$ ipython --no-banner

In [1]: import numpy as np

In [2]: np.set_printoptions(suppress=True, linewidth=140)

In [3]: W0 = np.loadtxt("run10.csv", delimiter=",")

In [4]: print(W0.round(1))
[[-2.4 -3.8  0.1 -2.2]
 [-3.7 -2.1  2.5 -0.3]
 [ 1.9 -2.1 -3.3 -2.5]
 [-3.1  0.4  3.5  1.6]
 [ 3.4  3.1 -1.6  1.2]
 [ 1.2  3.8  1.2  2.7]
 [ 3.7  2.2 -2.5  0.4]
 [-0.4 -3.6 -1.9 -2.9]
 [-3.7 -1.7  2.9  0.1]
 [-1.9 -3.9 -0.4 -2.5]
 [ 0.1 -3.4 -2.3 -2.9]
 [-1.6  2.3  3.2  2.6]
 [-1.6 -3.9 -0.8 -2.6]]

In [5]: t3 = np.stack([W0, -3 * W0, W0[::-1]])

In [6]: print(np.linalg.matrix_rank(t3))
[2 2 2]

In [7]: print(np.round(np.einsum("bij,cij->bc", t3, t3), 1))
[[ 325.  -975.    37.8]
 [-975.  2925.  -113.4]
 [  37.8 -113.4  325. ]]

In [8]: print(t3.shape)
(3, 13, 4)

In [9]: print((t3 @ W0.T).shape)
(3, 13, 13)

In [10]: print(np.round(np.linalg.norm(t3, axis=(1, 2)), 1))
[18.  54.1 18. ]

In [11]: U, s, VT = np.linalg.svd(W0)

In [12]: print(s.round(1) + 0)
[13.8 11.6  0.   0. ]

In [13]: print(np.argmax(s[:-1] / (s[1:] + 1e-6)) + 1)
2

In [14]: Y = U[:, :2] @ np.diag(s[:2]) @ VT[:2]

In [15]: print(np.linalg.matrix_rank(Y))
2

In [16]: print(round(float(np.abs(W0 - Y).max()), 1))
0.0

In [17]: print(np.linalg.matrix_rank(W0, rtol=0.05))
2

In [18]: data = np.load("test3.npy")

In [19]: print(data)
[[0. 0. 0. 0. 0. 0.]
 [0. 0. 0. 0. 3. 3.]
 [0. 0. 0. 0. 0. 3.]
 [0. 0. 0. 0. 3. 2.]
 [0. 3. 0. 3. 0. 0.]
 [0. 3. 3. 2. 0. 0.]]

In [20]: print([round(float(np.linalg.det(data[:i, :i])), 2) + 0 for i in range(1, 7)])
[0.0, 0.0, 0.0, 0.0, 0.0, 0.0]

In [21]: rk = np.linalg.matrix_rank(data)

In [22]: print(rk)
4

In [23]: ns = np.linalg.svd(data)[2][rk:].T

In [24]: print([int(np.linalg.matrix_rank(data[:, :j + 1])) for j in range(6)])
[0, 1, 2, 2, 3, 4]

In [25]: print([int(np.linalg.matrix_rank(np.delete(data, i, axis=0))) for i in range(6)])
[4, 4, 4, 4, 3, 3]

In [26]: print(np.round(ns @ ns.T, 1) + 0)
[[ 1.   0.   0.   0.   0.   0. ]
 [ 0.   0.5 -0.2 -0.5  0.   0. ]
 [ 0.  -0.2  0.1  0.2  0.   0. ]
 [ 0.  -0.5  0.2  0.5  0.   0. ]
 [ 0.   0.   0.   0.   0.   0. ]
 [ 0.   0.   0.   0.   0.   0. ]]

In [27]: print(np.round(data @ ns, 1) + 0)
[[0. 0.]
 [0. 0.]
 [0. 0.]
 [0. 0.]
 [0. 0.]
 [0. 0.]]

In [28]: U, s, VT = np.linalg.svd(data)

In [29]: evecs = VT[:(s > 1e-8).sum()]

In [30]: rng = np.random.default_rng(7)

In [31]: x0 = data[3] + 2 * data[2] + rng.integers(2) * np.eye(6)[3]

In [32]: print(x0)
[0. 0. 0. 1. 3. 8.]

In [33]: print(np.round(np.diag(evecs.T @ evecs), 1))
[0.  0.5 0.9 0.5 1.  1. ]

In [34]: print(np.linalg.matrix_rank(np.vstack([data, x0])))
5

In [35]: print(round(np.linalg.norm(data, 2) / np.linalg.norm(data), 1))
0.7

In [36]: feats = np.loadtxt("dump.csv", delimiter=",")

In [37]: print(feats)
[[-2.  2.  1. -2.  0.  0.  0.]
 [-2. -3. -3.  2.  0.  0.  0.]
 [-1.  1. -1. -2.  0.  0.  0.]
 [-1.  1.  2.  0.  0.  0.  0.]
 [ 0.  0.  0.  0.  4.  2.  0.]
 [ 0.  0.  0.  0.  7.  7.  5.]
 [ 0.  0.  0.  0.  9.  5.  6.]]

In [38]: z = rng.permutation(7)

In [39]: print(z)
[0 6 3 2 4 5 1]

In [40]: Y = feats[z][:, z]

In [41]: print(np.allclose(Y, feats))
False

In [42]: print(np.allclose(feats[:-1].T @ np.linalg.lstsq(feats[:-1].T, feats[-1])[0], feats[-1]))
False

In [43]: print(np.linalg.lstsq(feats[:-1].T, feats[-1])[2])
5

In [44]: print(np.round(feats @ np.linalg.pinv(feats) @ feats, 1) + 0)
[[-2.  2.  1. -2.  0.  0.  0.]
 [-2. -3. -3.  2.  0.  0.  0.]
 [-1.  1. -1. -2.  0.  0.  0.]
 [-1.  1.  2.  0.  0.  0.  0.]
 [ 0.  0.  0.  0.  4.  2.  0.]
 [ 0.  0.  0.  0.  7.  7.  5.]
 [ 0.  0.  0.  0.  9.  5.  6.]]

In [45]: rk = np.linalg.matrix_rank(feats)

In [46]: print(rk)
6

In [47]: ns = np.linalg.svd(feats)[2][rk:].T

In [48]: print(np.round(ns[:, 0] / ns[np.abs(ns[:, 0]).round(6).argmax(), 0], 1))
[ 0.   1.  -0.5  0.8  0.   0.   0. ]

In [49]: print([int(np.linalg.matrix_rank(np.delete(feats, i, axis=0))) for i in range(7)])
[6, 5, 6, 6, 5, 5, 5]

In [50]: print(np.round(feats @ ns, 1) + 0)
[[0.]
 [0.]
 [0.]
 [0.]
 [0.]
 [0.]
 [0.]]

In [51]: print([int(np.linalg.matrix_rank(feats[:, :j + 1])) for j in range(7)])
[1, 2, 3, 3, 4, 5, 6]

In [52]: print([int(np.linalg.matrix_rank(feats[:i])) for i in range(1, len(feats) + 1)])
[1, 2, 3, 3, 4, 5, 6]

In [53]: print(np.allclose(feats @ ns, 0))
True

In [54]: E = np.loadtxt("sample11.csv", delimiter=",")

In [55]: print(E.round(1))
[[  2.7  -1.5   3.   -0.9  -0.6]
 [ -8.   -4.5  -7.   -7.4  -8.5]
 [ 15.9   3.4  17.6  11.    8. ]
 [ 14.2   2.1  14.5   7.2   7.1]
 [ -1.8  -1.5  -3.1  -6.7   7.8]
 [  5.3  -1.3   6.5   2.4  -4.4]
 [ -5.5  -2.   -4.5  -5.2   1. ]
 [ -5.1  -1.7  -2.6  -2.2  -2.7]
 [-13.1   2.1  -4.9   3.1   3.1]
 [ -8.7  -7.3 -13.3 -18.1  -3.3]
 [  3.    2.7   8.5   9.1   2.4]
 [ -5.1  -4.2  -5.1  -7.   -6.1]
 [ -0.2  -1.4   1.4  -0.6  -2. ]
 [-12.3  -9.4 -15.3 -18.1 -15. ]
 [  8.2   8.6  14.7  15.4  22.5]
 [  5.3   6.5  10.8  11.2  18. ]
 [  4.9   1.5   8.4   6.6   1.6]
 [ -1.4   4.6   9.3  15.6  -1.9]
 [-15.3 -11.5 -21.6 -26.2 -12.2]
 [ -0.4   7.7   6.4  10.   23.8]
 [  6.8   5.5  12.2  12.   12.4]
 [ -1.6  -1.   -0.5  -2.2   2.3]
 [ -7.3   1.9  -2.9   0.2   9.8]
 [ 10.2   5.6  14.5  12.2  13.9]]

In [56]: U, s, VT = np.linalg.svd(E)

In [57]: evecs = VT[:(s > 1e-8).sum()]

In [58]: x0 = E[13] + -3 * E[18] + rng.integers(2) * np.eye(5)[3]

In [59]: print(x0.round(1))
[33.4 25.1 49.4 60.6 21.6]

In [60]: print(np.round(np.diag(evecs.T @ evecs), 1))
[1.  0.4 0.9 0.8 1. ]

In [61]: print(np.allclose(evecs.T @ evecs @ x0, x0))
True

In [62]: print(np.round(evecs.T @ evecs, 1) + 0)
[[ 1.   0.1  0.1 -0.1  0. ]
 [ 0.1  0.4 -0.3  0.4  0.1]
 [ 0.1 -0.3  0.9  0.2  0.1]
 [-0.1  0.4  0.2  0.8 -0.1]
 [ 0.   0.1  0.1 -0.1  1. ]]

In [63]: W = np.array([[-3, -1, -6, 8, -4, -4],
    ...:     [-2, 5, 3, -3, 8, 9],
    ...:     [1, -8, 7, 3, 1, -4],
    ...:     [1, 4, -5, 6, 1, 2],
    ...:     [2, -1, 5, 3, -6, 1]])

In [64]: beta = np.array([-4, 2, 2, 3, 2, 0])

In [65]: hid = np.maximum(E @ W + beta, 0)

In [66]: print(np.round((hid > 0).mean(axis=0), 1))
[0.5 0.5 0.8 0.5 0.4 0.4]

In [67]: print((hid > 0).astype(int))
[[0 0 1 1 0 0]
 [0 1 0 0 1 0]
 [0 0 1 1 0 0]
 [0 0 1 1 0 0]
 [1 0 1 0 0 1]
 [0 0 0 1 1 0]
 [1 1 1 0 0 1]
 [1 1 1 0 1 1]
 [1 1 1 0 1 1]
 [0 1 1 0 0 0]
 [1 0 1 1 1 0]
 [0 1 0 0 1 0]
 [0 0 1 1 1 0]
 [0 1 0 0 1 0]
 [1 0 1 1 0 1]
 [1 0 1 1 0 1]
 [0 0 1 1 0 0]
 [1 1 1 1 1 1]
 [0 1 0 0 0 0]
 [1 1 1 1 0 1]
 [1 0 1 1 0 1]
 [1 0 1 0 0 0]
 [1 1 1 0 0 1]
 [1 0 1 1 0 0]]

In [68]: cent = np.array([[2, -1, 1],
    ...:     [2, -1, 0],
    ...:     [0, 2, -1],
    ...:     [-2, -1, -1],
    ...:     [2, -1, -1],
    ...:     [-1, 2, 1]])

In [69]: print(W @ cent)
[[-28 -20  -5]
 [ 19  16  -1]
 [-14   9 -14]
 [ -2 -18   1]
 [-17  14   1]]

In [70]: print((hid @ cent).round(6).argmax(axis=1))
[1 0 1 1 1 1 1 0 0 0 1 0 0 0 1 1 1 0 0 1 1 1 1 1]

In [71]: J = np.load("data.npy")

In [72]: print(J.round(1))
[[-16.   -2.2   6.3   9.9]
 [-15.3  -3.6   7.8   9.5]
 [  3.8  12.1 -15.2  -2.7]
 [  4.5 -13.   14.3  -2.4]
 [-11.   11.2 -10.7   6.4]
 [ 14.8  -8.1   6.1  -8.9]
 [ -9.   -9.9  13.7   5.8]
 [-12.2  10.5  -9.6   7.2]
 [ 16.9  -1.6  -2.  -10.4]
 [ 15.8  -6.5   4.   -9.5]
 [ 16.9  -2.1  -1.5 -10.4]
 [ 12.5 -10.2   9.2  -7.4]
 [  7.2  10.8 -14.5  -4.7]
 [  0.1  12.9 -15.3  -0.4]
 [ 14.1  -8.9   7.3  -8.4]
 [ 12.2   7.5 -11.7  -7.7]
 [  1.  -13.   15.2  -0.2]
 [-16.9   0.9   2.8  10.3]
 [ 11.4 -10.9  10.3  -6.7]
 [-11.4  11.  -10.3   6.7]]

In [73]: theta = np.radians(120)

In [74]: R = np.eye(7)

In [75]: R[1, 1] = R[5, 5] = np.cos(theta)

In [76]: R[1, 5], R[5, 1] = -np.sin(theta), np.sin(theta)

In [77]: print(R.round(1))
[[ 1.   0.   0.   0.   0.   0.   0. ]
 [ 0.  -0.5  0.   0.   0.  -0.9  0. ]
 [ 0.   0.   1.   0.   0.   0.   0. ]
 [ 0.   0.   0.   1.   0.   0.   0. ]
 [ 0.   0.   0.   0.   1.   0.   0. ]
 [ 0.   0.9  0.   0.   0.  -0.5  0. ]
 [ 0.   0.   0.   0.   0.   0.   1. ]]

In [78]: Y = feats @ R.T

In [79]: print(np.allclose(feats @ feats.T, Y @ Y.T))
True

In [80]: print(np.allclose(np.linalg.norm(feats, axis=1), np.linalg.norm(Y, axis=1)))
True

In [81]: print(Y.round(1))
[[-2.  -1.   1.  -2.   0.   1.7  0. ]
 [-2.   1.5 -3.   2.   0.  -2.6  0. ]
 [-1.  -0.5 -1.  -2.   0.   0.9  0. ]
 [-1.  -0.5  2.   0.   0.   0.9  0. ]
 [ 0.  -1.7  0.   0.   4.  -1.   0. ]
 [ 0.  -6.1  0.   0.   7.  -3.5  5. ]
 [ 0.  -4.3  0.   0.   9.  -2.5  6. ]]

In [82]: theta = np.sort(rng.uniform(-2, 2, 20))

In [83]: F = np.c_[theta, theta ** 2, theta ** 3] @ np.array([[5, 1, 2, 2, 5, 3], [5, 5, 0, 4, 1, 5], [1, 2, 3, 5, 3, 5]])

In [84]: print(F.round(1) + 0)
[[  1.9   2.1 -27.2 -27.  -29.2 -25.1]
 [  1.6   2.6 -22.9 -21.9 -25.1 -20.4]
 [  1.4   2.7 -21.9 -20.7 -24.  -19.2]
 [ -0.1   2.9 -10.3  -7.9 -12.5  -7.4]
 [ -0.7   2.4  -6.7  -4.5  -8.8  -4.3]
 [ -1.    1.9  -4.8  -2.8  -6.8  -2.8]
 [ -1.2   1.6  -3.9  -2.1  -5.7  -2.2]
 [ -1.3   1.3  -3.   -1.5  -4.8  -1.7]
 [ -0.9   0.   -0.5  -0.3  -1.1  -0.5]
 [ -0.6  -0.1  -0.3  -0.2  -0.6  -0.3]
 [  0.1   0.    0.    0.    0.1   0.1]
 [  1.3   0.5   0.5   0.7   1.1   0.9]
 [  3.4   1.6   1.2   2.2   2.7   2.8]
 [  3.8   1.9   1.3   2.5   3.    3.2]
 [ 14.3  11.2   7.2  15.8  12.   18.4]
 [ 14.7  11.6   7.4  16.4  12.4  19. ]
 [ 16.8  13.8   8.9  19.8  14.4  22.7]
 [ 22.   19.3  13.   28.6  19.7  32.3]
 [ 36.4  36.   26.4  56.6  36.   62.4]
 [ 37.3  37.2  27.3  58.6  37.2  64.5]]

In [85]: rk = np.linalg.matrix_rank(F)

In [86]: print(rk)
3

In [87]: ns = np.linalg.svd(F)[2][rk:].T

In [88]: print(np.allclose(F @ ns, 0))
True

In [89]: print([int(np.linalg.matrix_rank(np.delete(F, i, axis=0))) for i in range(20)])
[3, 3, 3, 3, 3, 3, 3, 3, 3, 3, 3, 3, 3, 3, 3, 3, 3, 3, 3, 3]

In [90]: print(ns.shape)
(6, 3)

In [91]: print(np.round(ns @ ns.T, 1) + 0)
[[ 0.2 -0.2  0.2  0.1 -0.2  0. ]
 [-0.2  0.6  0.2 -0.2  0.3 -0.2]
 [ 0.2  0.2  0.7 -0.2 -0.3 -0.1]
 [ 0.1 -0.2 -0.2  0.6  0.  -0.4]
 [-0.2  0.3 -0.3  0.   0.4 -0.1]
 [ 0.  -0.2 -0.1 -0.4 -0.1  0.6]]

In [92]: print(np.linalg.matrix_rank(F.T @ F), np.linalg.matrix_rank(F @ F.T))
3 3

In [93]: arr = np.loadtxt("arr.csv", delimiter=",")

In [94]: print(arr.round(1))
[[-0.3 -0.3  0.9]
 [ 0.8 -0.6  0.1]
 [ 0.5  0.7  0.4]]

In [95]: q = arr.astype(float).copy()

In [96]: for j in range(3):
    ...:     q[:, j] -= q[:, :j] @ (q[:, :j].T @ q[:, j])
    ...:     q[:, j] /= np.linalg.norm(q[:, j])
    ...: 

In [97]: print(np.round(q.T @ q, 1) + 0)
[[1. 0. 0.]
 [0. 1. 0.]
 [0. 0. 1.]]

In [98]: print(np.round(q.T @ arr, 1) + 0)
[[1. 0. 0.]
 [0. 1. 0.]
 [0. 0. 1.]]

In [99]: m1 = np.load("case18.npy")

In [100]: print(m1)
[[-4 -5 -6  5  6 -9]
 [-1 -2 -3  8  9 -6]
 [-4 -5 -6  5  6 -9]
 [-3 -4 -5  6  7 -8]]

In [101]: U, s, VT = np.linalg.svd(m1)

In [102]: print(np.argmax(s[:-1] / (s[1:] + 1e-6)) + 1)
2

In [103]: Y = U[:, :2] @ np.diag(s[:2]) @ VT[:2]

In [104]: print(np.linalg.matrix_rank(Y))
2

In [105]: print(Y.round(1))
[[-4. -5. -6.  5.  6. -9.]
 [-1. -2. -3.  8.  9. -6.]
 [-4. -5. -6.  5.  6. -9.]
 [-3. -4. -5.  6.  7. -8.]]

In [106]: print(np.abs(np.diag(np.linalg.qr(m1)[1])) > 1e-9)
[ True  True False False]

In [107]: print(np.allclose(m1[:-1].T @ np.linalg.lstsq(m1[:-1].T, m1[-1])[0], m1[-1]))
True

In [108]: print(np.argsort(-np.linalg.norm(m1, axis=0).round(6), kind="stable")[:3])
[5 4 3]

In [109]: print([round(float(x), 1) for x in np.linalg.svd(m1, compute_uv=False)[:3]])
[28.2, 5.9, 0.0]

In [110]: f, r1 = m1[0], m1[3]

In [111]: print(f @ f)
219

In [112]: p = (f @ r1) / (f @ f) * f

In [113]: print(np.round(r1 - p, 1))
[0.8 0.7 0.6 1.3 1.4 0.5]

In [114]: print(np.linalg.matrix_rank(np.outer(f, r1)))
1

In [115]: x0 = np.array([0, 1, 0, 2, 2, 1])

In [116]: print(m1 @ x0)
[ 8 26  8 14]

In [117]: print(m1 @ np.ones(6))
[-13.   5. -13.  -7.]

In [118]: print(np.linalg.norm(m1 @ x0) <= np.linalg.norm(m1, 2) * np.linalg.norm(x0) + 1e-9)
True

In [119]: print(np.einsum("ij,j->i", m1, x0))
[ 8 26  8 14]
